>>> import numpy as np
>>> np.set_printoptions(precision=3, suppress=True, linewidth=120)
>>> rnd = lambda a: np.round(a, 3) + 0
>>> m1 = np.load("block16.npy")
>>> print(m1)
[[  1  -2   4  -8]
 [  1  -1   1  -1]
 [  1   0   0   0]
 [  1   1   1   1]
 [  1   2   4   8]
 [  1   3   9  27]
 [  1   4  16  64]
 [  1   5  25 125]
 [  1   6  36 216]]
>>> # column 3 is much longer than the rest
>>> x = np.array([-2, -1, 0, 0])
>>> a = np.maximum(m1 @ x, 0)
>>> print(np.maximum(m1 @ (3 * x), 0))
[0 0 0 0 0 0 0 0 0]
>>> print(np.flatnonzero(a > 1e-9))
[]
>>> print(rnd(np.abs(np.linalg.svd(m1)[2][-1])))
[0.978 0.02  0.204 0.03 ]
>>> print([round(float(x), 3) for x in np.linalg.svd(m1, compute_uv=False)[:3]])
[263.67, 9.71, 3.744]
>>> print(np.linalg.matrix_rank(m1, rtol=0.1))
1
>>> print(round(np.log10(np.linalg.cond(m1))))
2
>>> print(np.linalg.cond(m1) > 100)
True
>>> M2 = np.c_[m1[:, :1] @ np.array([[-3]]), np.array([-2, -3, 0, 1, 1, 0, -3, -1, 0])]
>>> print(M2)
[[-3 -2]
 [-3 -3]
 [-3  0]
 [-3  1]
 [-3  1]
 [-3  0]
 [-3 -3]
 [-3 -1]
 [-3  0]]
>>> print(np.linalg.matrix_rank(np.c_[m1, M2]))
5
>>> print(rnd(np.linalg.lstsq(m1, M2[:, 0])[0]))
[-3.  0.  0.  0.]
>>> print(rnd(np.linalg.norm(np.linalg.qr(m1)[0].T @ M2, axis=0) ** 2 / ((M2 ** 2).sum(axis=0) + 1e-12)))
[1.    0.542]
>>> print(np.linalg.matrix_rank(M2))
2
>>> W1 = np.array([[0, 2], [3, 0], [3, 1], [3, 3]])
>>> beta = np.array([4, 4])
>>> act = np.maximum(m1 @ W1 + beta, 0)
>>> print((act > 0).astype(int))
[[0 0]
 [1 1]
 [1 1]
 [1 1]
 [1 1]
 [1 1]
 [1 1]
 [1 1]
 [1 1]]
>>> print(act)
[[  0   0]
 [  1   4]
 [  4   6]
 [ 13  10]
 [ 46  34]
 [121  96]
 [256 214]
 [469 406]
 [778 690]]
>>> print(np.linalg.matrix_rank(act))
2
>>> print(rnd((act > 0).mean(axis=0)))
[0.889 0.889]
>>> basis = np.array([[-1, 1], [1, 2]])
>>> print(W1 @ basis)
[[ 2  4]
 [-3  3]
 [-2  5]
 [ 0  9]]
>>> print(act @ basis)
[[   0    0]
 [   3    9]
 [   2   16]
 [  -3   33]
 [ -12  114]
 [ -25  313]
 [ -42  684]
 [ -63 1281]
 [ -88 2158]]
>>> print((act @ basis).round(6).argmax(axis=1))
[0 1 1 1 1 1 1 1 1]
>>> data = np.diag(np.array([1, 2, 3, 2, 3, 1]))
>>> print(data)
[[1 0 0 0 0 0]
 [0 2 0 0 0 0]
 [0 0 3 0 0 0]
 [0 0 0 2 0 0]
 [0 0 0 0 3 0]
 [0 0 0 0 0 1]]
>>> # triangular: eigenvalues sit on the diagonal
>>> print(np.linalg.matrix_power(data, 3))
[[ 1  0  0  0  0  0]
 [ 0  8  0  0  0  0]
 [ 0  0 27  0  0  0]
 [ 0  0  0  8  0  0]
 [ 0  0  0  0 27  0]
 [ 0  0  0  0  0  1]]
>>> print(np.allclose(data @ data.T, data.T @ data))
True
>>> print((data + data.T) / 2)
[[1. 0. 0. 0. 0. 0.]
 [0. 2. 0. 0. 0. 0.]
 [0. 0. 3. 0. 0. 0.]
 [0. 0. 0. 2. 0. 0.]
 [0. 0. 0. 0. 3. 0.]
 [0. 0. 0. 0. 0. 1.]]
>>> print(rnd(np.abs(np.linalg.eigvals(data)).max()))
3.0
>>> print(rnd(np.sort(np.abs(np.linalg.eigvals(data)))))
[1. 1. 2. 2. 3. 3.]
>>> data.inv()
Traceback (most recent call last):
  File "<python-input-40>", line 1, in <module>
    data.inv()
    ^^^^^^^^
AttributeError: 'numpy.ndarray' object has no attribute 'inv'
>>> np.linalg.determinant(data)
Traceback (most recent call last):
  File "<python-input-41>", line 1, in <module>
    np.linalg.determinant(data)
    ^^^^^^^^^^^^^^^^^^^^^
AttributeError: module 'numpy.linalg' has no attribute 'determinant'
>>> print(np.allclose(data, data.T))
True
>>> hat = m1 @ np.linalg.solve(m1.T @ m1, m1.T)
>>> print(rnd(np.trace(hat)))
4.0
>>> print(rnd(np.linalg.eigvalsh(hat)))
[0. 0. 0. 0. 0. 1. 1. 1. 1.]
>>> print(rnd(np.diag(hat)))
[0.859 0.328 0.372 0.314 0.255 0.314 0.372 0.328 0.859]
>>> X = np.load("out5.npy")
>>> print(X)
[[-1.  1.  1.  1.  1.  1.  1.  1.  1.  1.  1.]
 [ 1. -1.  1.  1.  1.  1.  1.  1.  1.  1.  1.]
 [ 1.  1. -1.  1.  1.  1.  1.  1.  1.  1.  1.]
 [ 1.  1.  1. -1.  1.  1.  1.  1.  1.  1.  1.]
 [ 1.  1.  1.  1. -1.  1.  1.  1.  1.  1.  1.]
 [ 1.  1.  1.  1.  1. -1.  1.  1.  1.  1.  1.]
 [ 1.  1.  1.  1.  1.  1. -1.  1.  1.  1.  1.]
 [ 1.  1.  1.  1.  1.  1.  1. -1.  1.  1.  1.]
 [ 1.  1.  1.  1.  1.  1.  1.  1. -1.  1.  1.]
 [ 1.  1.  1.  1.  1.  1.  1.  1.  1. -1.  1.]
 [ 1.  1.  1.  1.  1.  1.  1.  1.  1.  1. -1.]]
>>> # symmetric, so the eigenvalues are real
>>> cov = X.T @ X
>>> print(cov)
[[11.  7.  7.  7.  7.  7.  7.  7.  7.  7.  7.]
 [ 7. 11.  7.  7.  7.  7.  7.  7.  7.  7.  7.]
 [ 7.  7. 11.  7.  7.  7.  7.  7.  7.  7.  7.]
 [ 7.  7.  7. 11.  7.  7.  7.  7.  7.  7.  7.]
 [ 7.  7.  7.  7. 11.  7.  7.  7.  7.  7.  7.]
 [ 7.  7.  7.  7.  7. 11.  7.  7.  7.  7.  7.]
 [ 7.  7.  7.  7.  7.  7. 11.  7.  7.  7.  7.]
 [ 7.  7.  7.  7.  7.  7.  7. 11.  7.  7.  7.]
 [ 7.  7.  7.  7.  7.  7.  7.  7. 11.  7.  7.]
 [ 7.  7.  7.  7.  7.  7.  7.  7.  7. 11.  7.]
 [ 7.  7.  7.  7.  7.  7.  7.  7.  7.  7. 11.]]
>>> print(np.diag(cov))
[11. 11. 11. 11. 11. 11. 11. 11. 11. 11. 11.]
>>> print(np.allclose(cov, cov.T))
True
>>> print(np.linalg.matrix_rank(cov))
11
>>> print(rnd(np.linalg.svd(X, compute_uv=False) ** 2))
[81.  4.  4.  4.  4.  4.  4.  4.  4.  4.  4.]
>>> print(X @ (-1.0) ** np.arange(11))
[-1.  3. -1.  3. -1.  3. -1.  3. -1.  3. -1.]
>>> print(np.fft.fft(X[0]))
[ 9.+0.j -2.+0.j -2.+0.j -2.+0.j -2.+0.j -2.+0.j -2.+0.j -2.+0.j -2.+0.j -2.+0.j -2.+0.j]
>>> print(np.allclose(X @ X.T, X.T @ X))
True
>>> w, evecs = np.linalg.eigh(X)
>>> x = np.array([2, 5, 5, 1, 4, 1, 0, 1, 2, 0, 4])
>>> print(np.abs(X).sum(axis=1).max(), np.abs(w).max())
11.0 9.0
>>> x = np.array([1, 1, 3, 0, 0, 2, 1, 2, 2, 3, 0])
>>> print(np.linalg.norm(X @ x) <= np.linalg.norm(X, 2) * np.linalg.norm(x) + 1e-9)
True
>>> print(X @ (2 * x))
[26. 26. 18. 30. 30. 22. 26. 22. 22. 18. 30.]
>>> print(X * x)
[[-1.  1.  3.  0.  0.  2.  1.  2.  2.  3.  0.]
 [ 1. -1.  3.  0.  0.  2.  1.  2.  2.  3.  0.]
 [ 1.  1. -3.  0.  0.  2.  1.  2.  2.  3.  0.]
 [ 1.  1.  3. -0.  0.  2.  1.  2.  2.  3.  0.]
 [ 1.  1.  3.  0. -0.  2.  1.  2.  2.  3.  0.]
 [ 1.  1.  3.  0.  0. -2.  1.  2.  2.  3.  0.]
 [ 1.  1.  3.  0.  0.  2. -1.  2.  2.  3.  0.]
 [ 1.  1.  3.  0.  0.  2.  1. -2.  2.  3.  0.]
 [ 1.  1.  3.  0.  0.  2.  1.  2. -2.  3.  0.]
 [ 1.  1.  3.  0.  0.  2.  1.  2.  2. -3.  0.]
 [ 1.  1.  3.  0.  0.  2.  1.  2.  2.  3. -0.]]
>>> print(X @ np.eye(11)[1])
[ 1. -1.  1.  1.  1.  1.  1.  1.  1.  1.  1.]
>>> M2 = X / np.sqrt((X ** 2).mean(axis=1, keepdims=True))
>>> print(np.linalg.matrix_rank(X - X.mean(axis=1, keepdims=True)))
10
>>> print(np.linalg.matrix_rank(M2) == np.linalg.matrix_rank(X))
True
>>> feats = np.load("test0.npy")
>>> print(feats)
[[  2   3   4   5   6   7   8   9  10  11  12]
 [ 13  14  15  16  17  18  19  20  21  22  23]
 [ 24  25  26  27  28  29  30  31  32  33  34]
 [ 35  36  37  38  39  40  41  42  43  44  45]
 [ 46  47  48  49  50  51  52  53  54  55  56]
 [ 57  58  59  60  61  62  63  64  65  66  67]
 [ 68  69  70  71  72  73  74  75  76  77  78]
 [ 79  80  81  82  83  84  85  86  87  88  89]
 [ 90  91  92  93  94  95  96  97  98  99 100]]
>>> # rows and columns are dependent
>>> print(np.argsort(-np.linalg.norm(feats, axis=0).round(6), kind="stable")[:3])
[10  9  8]
>>> print(np.linalg.cond(feats) > 100)
True
>>> print(np.linalg.matrix_rank(feats, rtol=0.1))
1
>>> r = np.linalg.matrix_rank(feats)
>>> print(r)
2
>>> N = np.linalg.svd(feats)[2][r:].T
>>> print(np.linalg.matrix_rank(feats.T @ feats), np.linalg.matrix_rank(feats @ feats.T))
2 2
>>> print([int(np.linalg.matrix_rank(np.delete(feats, i, axis=0))) for i in range(9)])
[2, 2, 2, 2, 2, 2, 2, 2, 2]
>>> print([int(np.linalg.matrix_rank(feats[:, :j + 1])) for j in range(11)])
[1, 2, 2, 2, 2, 2, 2, 2, 2, 2, 2]
>>> Uu, sig, VT = np.linalg.svd(feats)
>>> evecs = VT[:(sig > 1e-8).sum()]
>>> rng = np.random.default_rng(648)
>>> x = feats[6] + -1 * feats[2] + rng.integers(2) * np.eye(11)[8]
>>> print(x)
[44. 44. 44. 44. 44. 44. 44. 44. 44. 44. 44.]
>>> print(np.linalg.matrix_rank(np.vstack([feats, x])))
2
>>> print(np.allclose(evecs.T @ evecs @ x, x))
True
>>> M2 = feats + rng.integers(-2, 3, (9, 2)) @ rng.integers(-2, 3, (2, 11))
>>> print(M2)
[[  0   5   4   1   4   3  10  12   6  13   9]
 [ 15  18  21  14  16  16  17  20  19  26  20]
 [ 22  21  20  29  29  31  32  31  34  29  37]
 [ 31  38  35  32  36  34  45  47  37  46  41]
 [ 48  45  48  53  52  55  50  50  58  53  59]
 [ 59  56  59  64  63  66  61  61  69  64  70]
 [ 68  67  68  73  73  75  74  74  78  75  80]
 [ 75  80  77  78  81  80  89  90  83  88  87]
 [ 92  95  98  91  93  93  94  97  96 103  97]]
>>> print(np.linalg.matrix_rank(M2 - feats, tol=1e-8))
2
>>> basis = 3 * np.array([[1.0, 2.2, -0.1, 2.5, 0.4, 0.0, -0.2, 1.0, 0.3],
...     [-1.4, -1.4, -2.0, 0.1, -1.5, -0.1, 1.2, 0.5, -0.9]])
>>> lab = rng.integers(0, 2, 27)
>>> A = basis[lab] + rng.normal(size=(27, 9))
>>> print(rnd(A))
[[-3.365 -5.534 -4.968  0.22  -3.866  0.611  4.249  0.969 -1.553]
 [ 0.673  6.382  0.135  5.635  2.245 -0.57  -0.11   3.486  0.787]
 [-3.536 -4.615 -6.256 -0.519 -5.577  1.328  4.031  1.941 -2.713]
 [-4.935 -4.104 -6.958 -1.011 -5.037  0.394  4.51   0.872 -2.029]
 [-5.155 -2.772 -5.936  0.034 -5.583 -0.929  4.581  0.942 -2.702]
 [ 3.2    7.14  -0.475  7.665  1.024  0.247 -0.096  4.043  1.859]
 [-4.467 -4.78  -6.294  2.206 -4.987  0.297  4.046  0.592 -1.644]
 [ 2.195  6.874  0.171  8.727  0.867  0.476 -2.491  1.894  0.275]
 [ 1.655  5.834 -0.612  6.994  2.408 -0.477  1.146  2.001  2.642]
 [ 3.164  6.314 -0.007  5.956  1.136  1.458 -1.653  2.668  0.063]
 [-4.89  -3.689 -6.047 -0.43  -2.316 -0.448  4.127  0.545 -3.094]
 [ 4.117  6.602 -0.122  7.113  0.559 -0.371 -0.813  3.292  0.517]
 [ 3.263  6.361 -1.827  6.365  0.435  0.856 -0.533  3.431  0.1  ]
 [ 1.95   8.432  1.533  7.569  0.085  2.028 -1.209  2.439  2.919]
 [-3.76  -2.622 -6.434 -0.942 -2.87  -1.287  1.728  0.722 -3.429]
 [ 3.257  6.297 -0.37   6.422  0.33  -0.217 -0.326  3.627 -0.229]
 [ 1.728  6.801 -0.611  5.652  0.964 -0.721  0.057  1.573  0.914]
 [-5.193 -3.65  -5.785 -0.158 -4.728  1.097  3.801  1.088 -2.801]
 [-2.894 -3.274 -6.887  0.425 -3.387  0.395  2.864  3.407 -2.304]
 [-3.938 -4.816 -5.155  1.418 -4.872  0.126  4.333  1.261 -2.39 ]
 [ 2.771  6.271 -1.383  8.479  0.632  0.356 -1.054  3.123  0.831]
 [ 2.816  7.463  0.123  7.04  -0.049 -0.148 -0.806  4.432  2.175]
 [-3.841 -5.025 -7.311 -0.399 -5.07  -1.972  3.315  0.979 -2.566]
 [ 4.27   5.489 -0.258  7.921  2.089 -0.568 -0.562  5.052  0.431]
 [-4.532 -5.21  -7.24   1.085 -5.585  1.318  3.135  1.735 -4.185]
 [-3.784 -5.232 -7.329 -2.584 -4.349 -0.486  3.642  2.365 -2.752]
 [ 4.602  7.071 -1.422  7.405  3.051 -0.034  1.036  3.012  2.745]]
>>> lab = A[:, 3] > np.median(A[:, 3])
>>> u = A[lab].mean(axis=0) - A[~lab].mean(axis=0)
>>> print(((A - A.mean(axis=0)) @ u > 0).astype(int))
[0 1 0 0 0 1 0 1 1 1 0 1 1 1 0 1 1 0 0 0 1 1 0 1 0 0 1]
>>> x = np.array([0, 1, 1, 1, 2, 2, 1, 2, 2])
>>> target = A @ x
>>> try:
...     np.linalg.solve(A, target)
... except np.linalg.LinAlgError as e:
...     print("failed:", e)
... 
failed: Last 2 dimensions of the array must be square
>>> print(rnd(np.linalg.pinv(A) @ A))
[[1. 0. 0. 0. 0. 0. 0. 0. 0.]
 [0. 1. 0. 0. 0. 0. 0. 0. 0.]
 [0. 0. 1. 0. 0. 0. 0. 0. 0.]
 [0. 0. 0. 1. 0. 0. 0. 0. 0.]
 [0. 0. 0. 0. 1. 0. 0. 0. 0.]
 [0. 0. 0. 0. 0. 1. 0. 0. 0.]
 [0. 0. 0. 0. 0. 0. 1. 0. 0.]
 [0. 0. 0. 0. 0. 0. 0. 1. 0.]
 [0. 0. 0. 0. 0. 0. 0. 0. 1.]]
>>> print(rnd(np.linalg.lstsq(A, target)[0]))
[0. 1. 1. 1. 2. 2. 1. 2. 2.]
>>> print(rnd(np.linalg.solve(A.T @ A, A.T @ target)))
[0. 1. 1. 1. 2. 2. 1. 2. 2.]
>>> target = target + 0.3 * rng.normal(size=27)
>>> print(rnd(target))
[-14.017  23.974 -17.331 -19.73  -21.16   29.157 -16.324  20.542  26.022  21.542 -16.61   20.96   19.545  31.555
 -22.445  18.745  17.29  -16.093 -10.906 -16.192  22.191  26.995 -26.377  26.549 -21.71  -22.34   31.617]
>>> beta, *_ = np.linalg.lstsq(A, target)
>>> print([round(float(np.linalg.norm(np.linalg.solve(A.T @ A + lam * np.eye(9), A.T @ target))), 2) for lam in (0, 1, 10, 100)])
[4.5, 4.31, 3.42, 2.41]
>>> print(rnd(beta))
[-0.052  0.96   1.041  1.035  1.956  2.021  0.894  2.047  2.057]
>>> F = np.loadtxt("run18.csv", delimiter=",")
>>> print(F)
[[-3.418  1.935 -0.111 -0.223 -2.049  0.353 -2.277]
 [-0.482  2.511  0.794 -2.904 -2.643 -1.462  0.531]
 [-0.245 -4.408 -0.172  0.144 -0.477  1.918  1.245]
 [-0.345  1.272  3.223  0.55   1.718 -2.872 -1.171]
 [-2.236 -1.463  2.302  1.906  1.752 -1.208 -2.098]
 [-1.985 -3.398  1.859 -1.733  0.108  1.536 -0.826]
 [-1.532 -2.294 -2.999 -2.035 -1.57  -1.262 -0.444]
 [-2.732  0.107  0.172  3.991 -0.213 -0.835  0.911]
 [ 0.794  2.344  1.789 -1.974  0.205 -0.302 -3.413]
 [ 3.078 -1.778  2.342  0.346  2.474  0.786  0.158]
 [-3.847  2.464  1.022 -1.179 -0.216  1.122 -0.62 ]
 [-0.159  0.408  2.529  1.958 -1.732  3.383  0.369]
 [-4.168  0.43  -1.235 -0.39   1.548 -1.807 -0.315]
 [-0.961  1.346 -1.939 -3.99   0.037 -1.231  1.035]
 [ 1.286  0.695 -0.645  4.061  0.393  2.381 -0.359]
 [-1.778  1.104 -2.574 -3.13  -1.23   1.626  0.203]
 [-0.906  0.063  0.674  3.978  1.954 -0.546 -1.944]
 [ 4.473 -1.373  0.943  0.397 -0.13  -1.253  0.689]
 [ 2.048  0.223  1.446 -2.591 -0.436  2.008  2.78 ]
 [ 1.157  2.148 -0.356 -0.022 -1.669 -0.766 -3.943]
 [-1.699 -0.368  3.341 -0.317 -1.885 -2.656  0.334]
 [ 2.049 -0.616  1.562 -2.214  3.086 -1.179  1.472]
 [ 0.874  1.917  0.975 -1.976  3.703 -1.296  0.556]
 [-1.895  1.176 -3.512 -0.812 -1.484  2.151  0.449]
 [ 0.042 -1.091  0.273  4.427  0.707 -1.883  0.3  ]
 [ 4.579  1.324  1.198 -0.293 -0.128 -0.3    0.807]
 [-1.889 -1.45   1.009  1.259 -0.82  -0.882  3.908]
 [-0.007 -3.434 -0.836 -2.272  0.874 -2.217 -1.291]
 [-0.258 -1.434 -1.169 -3.374  0.782  1.905 -2.427]
 [ 0.623  0.758  2.419  1.454  3.717 -0.094  1.499]
 [ 0.705 -1.948 -1.114 -2.115  1.19  -1.92   3.145]
 [-1.755 -0.83   1.986  1.099 -3.053  1.806 -1.87 ]]
>>> cov = np.cov(F, rowvar=False)
>>> print(rnd(np.linalg.eigvalsh(cov)[::-1]))
[6.263 5.528 3.777 3.34  2.479 2.118 1.826]
>>> print(rnd(np.polyfit(F[:, 3], F[:, 4], 1)))
[0.069 0.158]
